$ ipython --no-banner

In [1]: import numpy as np

In [2]: np.set_printoptions(precision=3, suppress=True, linewidth=160, floatmode="fixed")

In [3]: arr = np.array([[-1, 0, 0, 0, 0, 0, 0, 0],
   ...:     [0, 1, 1, 0, 0, 0, -2, 0],
   ...:     [0, -2, 0, 0, 0, 0, 0, 0],
   ...:     [0, -1, -1, 1, 2, 0, -2, 0],
   ...:     [0, -2, 0, 2, -1, 0, 1, 0],
   ...:     [1, 0, 0, 0, 0, 2, 0, 0],
   ...:     [0, 2, -1, -2, -1, 0, 2, 0],
   ...:     [0, 0, 0, 0, 0, 0, 0, 2]])

In [4]: rng = np.random.default_rng(662707)

In [5]: z = rng.permutation(8)

In [6]: Y = arr[:, z] * rng.choice([-1, 1], 8)

In [7]: Y
Out[7]: 
array([[ 0,  0,  0,  0,  0,  0,  0,  1],
       [ 0, -2,  0,  0, -1,  0, -1,  0],
       [ 0,  0,  0,  0,  2,  0,  0,  0],
       [ 0, -2, -1, -2,  1,  0,  1,  0],
       [ 0,  1, -2,  1,  2,  0,  0,  0],
       [ 2,  0,  0,  0,  0,  0,  0, -1],
       [ 0,  2,  2,  1, -2,  0,  1,  0],
       [ 0,  0,  0,  0,  0,  2,  0,  0]])

In [8]: Uu, _, vt = np.linalg.svd(arr.T @ Y)

In [9]: np.round(np.linalg.lstsq(arr, Y)[0], 3) + 0
Out[9]: 
array([[ 0.000,  0.000,  0.000,  0.000,  0.000,  0.000,  0.000, -1.000],
       [ 0.000,  0.000,  0.000,  0.000, -1.000,  0.000,  0.000,  0.000],
       [ 0.000,  0.000,  0.000,  0.000,  0.000,  0.000, -1.000,  0.000],
       [ 0.000,  0.000, -1.000,  0.000,  0.000,  0.000,  0.000,  0.000],
       [ 0.000,  0.000,  0.000, -1.000,  0.000,  0.000,  0.000,  0.000],
       [ 1.000,  0.000,  0.000,  0.000,  0.000,  0.000,  0.000,  0.000],
       [ 0.000,  1.000,  0.000,  0.000,  0.000,  0.000,  0.000,  0.000],
       [ 0.000,  0.000,  0.000,  0.000,  0.000,  1.000,  0.000,  0.000]])

In [10]: np.round(Uu @ vt, 3) + 0
Out[10]: 
array([[ 0.000,  0.000,  0.000,  0.000,  0.000,  0.000,  0.000, -1.000],
       [ 0.000,  0.000,  0.000,  0.000, -1.000,  0.000,  0.000,  0.000],
       [ 0.000,  0.000,  0.000,  0.000,  0.000,  0.000, -1.000,  0.000],
       [ 0.000,  0.000, -1.000,  0.000,  0.000,  0.000,  0.000,  0.000],
       [ 0.000,  0.000,  0.000, -1.000,  0.000,  0.000,  0.000,  0.000],
       [ 1.000,  0.000,  0.000,  0.000,  0.000,  0.000,  0.000,  0.000],
       [ 0.000,  1.000,  0.000,  0.000,  0.000,  0.000,  0.000,  0.000],
       [ 0.000,  0.000,  0.000,  0.000,  0.000,  1.000,  0.000,  0.000]])

In [11]: z
Out[11]: array([5, 6, 3, 4, 1, 7, 2, 0])

In [12]: x = np.array([-6, -6, 5, 9, 1, 7, -8, -3])

In [13]: target = arr @ x

In [14]: target
Out[14]: array([  6,  15,  12,  28,  21,   8, -52,  -6])

In [15]: np.linalg.solve(arr, target)
Out[15]: array([-6.000, -6.000,  5.000,  9.000,  1.000,  7.000, -8.000, -3.000])

In [16]: np.linalg.solve(arr, -3 * target)
Out[16]: array([ 18.000,  18.000, -15.000, -27.000,  -3.000, -21.000,  24.000,   9.000])

In [17]: z = rng.permutation(8)

In [18]: z
Out[18]: array([6, 4, 5, 2, 1, 7, 3, 0])

In [19]: Y = arr[z][:, z]

In [20]: np.sort(np.abs(np.linalg.eigvals(Y)))
Out[20]: array([0.629, 1.000, 2.000, 2.000, 2.319, 2.321, 2.770, 2.770])

In [21]: round(float(np.linalg.det(Y)), 3), round(float(np.linalg.det(arr[z])), 3)
Out[21]: (-104.0, -104.0)

In [22]: np.allclose(Y, arr)
Out[22]: False

In [23]: np.diag(Y)
Out[23]: array([ 2, -1,  2,  0,  1,  2,  1, -1])

In [24]: feats = np.load("dump.npy")

In [25]: feats
Out[25]: 
array([[0, 0, 0, 1, 0, 0, 0, 0],
       [0, 0, 1, 0, 0, 0, 0, 0],
       [0, 0, 0, 0, 0, 0, 0, 1],
       [0, 0, 0, 0, 0, 1, 0, 0],
       [0, 1, 0, 0, 0, 0, 0, 0],
       [0, 0, 0, 0, 0, 0, 1, 0],
       [1, 0, 0, 0, 0, 0, 0, 0],
       [0, 0, 0, 0, 1, 0, 0, 0]])

In [26]: np.flatnonzero(np.linalg.matrix_power((feats != 0) + (feats.T != 0) + np.eye(8), 8)[2])
Out[26]: array([1, 2, 4, 7])

In [27]: np.round(np.linalg.det(feats), 3)
Out[27]: np.float64(1.0)

In [28]: np.round(np.sort(np.linalg.eigvals(feats).real), 3) + 0
Out[28]: array([-1.000, -1.000,  0.000,  0.000,  0.000,  0.000,  1.000,  1.000])
